In [1]: import numpy as np

In [2]: np.set_printoptions(precision=3, suppress=True, linewidth=200)

In [3]: K = np.load("m.npy")

In [4]: print(K)
[[ 2.14   0.585  0.941  2.477 -0.653  0.681 -1.812 -0.977 -0.57   2.608 -0.883 -0.155 -0.004]
 [ 1.52  -1.559  0.032 -0.613  2.237  1.237  0.662  0.401 -1.858  1.592 -1.672  1.745  0.961]
 [-2.053 -1.962  1.058 -0.181 -1.426  0.547 -1.046  3.205  0.967 -0.001 -0.763  0.309  0.689]
 [ 2.966 -2.296  0.838 -0.593  0.195  0.134 -1.157  1.38  -0.941  0.438  1.591 -0.836 -1.508]
 [-1.411  2.115  0.78   1.372 -0.158  0.494 -1.26   1.629  2.233  2.302  0.791 -0.779 -0.13 ]
 [ 2.533 -1.487  2.44  -0.479  0.025  0.585  0.868 -1.417  1.85  -1.058  1.53   0.103 -0.439]
 [ 0.494  2.879  1.032  0.466  0.171 -0.039  2.076 -1.354 -0.858  0.315  2.785  0.443 -0.473]
 [-2.513 -2.007 -0.424 -1.62  -0.406  1.369 -1.065 -2.052  0.015  0.41   1.889  0.644  0.564]
 [ 0.263  2.002 -0.679  0.945  1.429 -0.187  0.093 -1.772  0.75  -2.911 -0.489  0.455 -2.205]
 [ 1.922 -0.369  1.029  1.01  -0.737 -1.685  1.232  0.621 -0.406 -2.641  2.014  1.308 -0.948]
 [-2.404  1.124  0.589  0.565  1.534 -0.464 -0.719  1.302  0.624  1.208 -0.185 -3.203  0.608]
 [ 2.81   1.214 -1.669 -0.071 -0.975 -0.154  1.045 -1.725 -0.157 -0.058 -0.803 -0.382 -2.642]
 [ 3.45  -0.504 -2.414 -0.917 -0.823  1.735 -0.525  0.258  1.198 -0.388 -0.738  0.131 -0.018]
 [ 1.091 -0.725 -0.73   2.391  1.221  0.486  0.144 -1.736 -1.098 -1.876  1.241  1.097 -2.192]
 [ 1.231  0.606 -1.211 -1.388  3.552  0.296  0.428 -0.84  -0.132 -2.093 -0.009  1.014 -0.84 ]
 [-0.066 -2.051 -0.094 -0.259  3.003  1.712 -0.682 -0.785  0.372  2.184  1.46  -0.105 -0.796]
 [-1.08   1.356 -1.26   0.265  1.351 -0.877 -0.295 -0.249 -1.831 -1.504 -2.945  1.494  1.036]]

In [5]: vec = np.array([1, 4, 0, 4, 2, 1, 1, 3, 3, 3, 0, 2, 4])

In [6]: y = K @ vec

In [7]: np.round(np.linalg.solve(K.T @ K, K.T @ y), 3) + 0
Out[7]: array([1., 4., 0., 4., 2., 1., 1., 3., 3., 3., 0., 2., 4.])

In [8]: try:
   ...:     np.linalg.solve(K, y)
   ...: except np.linalg.LinAlgError as e:
   ...:     print("failed:", e)
   ...: 
failed: Last 2 dimensions of the array must be square

In [9]: np.round(np.linalg.lstsq(K, y)[0], 3) + 0
Out[9]: array([1., 4., 0., 4., 2., 1., 1., 3., 3., 3., 0., 2., 4.])

In [10]: rng = np.random.default_rng(50)

In [11]: y = y + 0.02 * rng.normal(size=17)

In [12]: y
Out[12]: array([ 14.818,   6.934,   1.924, -14.324,  27.902,  -7.257,   9.567, -18.85 ,  -4.889,  -5.891,  11.638, -10.833,   0.713,  -9.877,  -4.65 ,  -0.382,   3.308])

In [13]: beta, *_ = np.linalg.lstsq(K, y)

In [14]: [round(float(np.linalg.norm(np.linalg.solve(K.T @ K + lam * np.eye(13), K.T @ y))), 2) for lam in (0, 1, 10, 100)]
Out[14]: [9.28, 8.52, 5.84, 2.05]
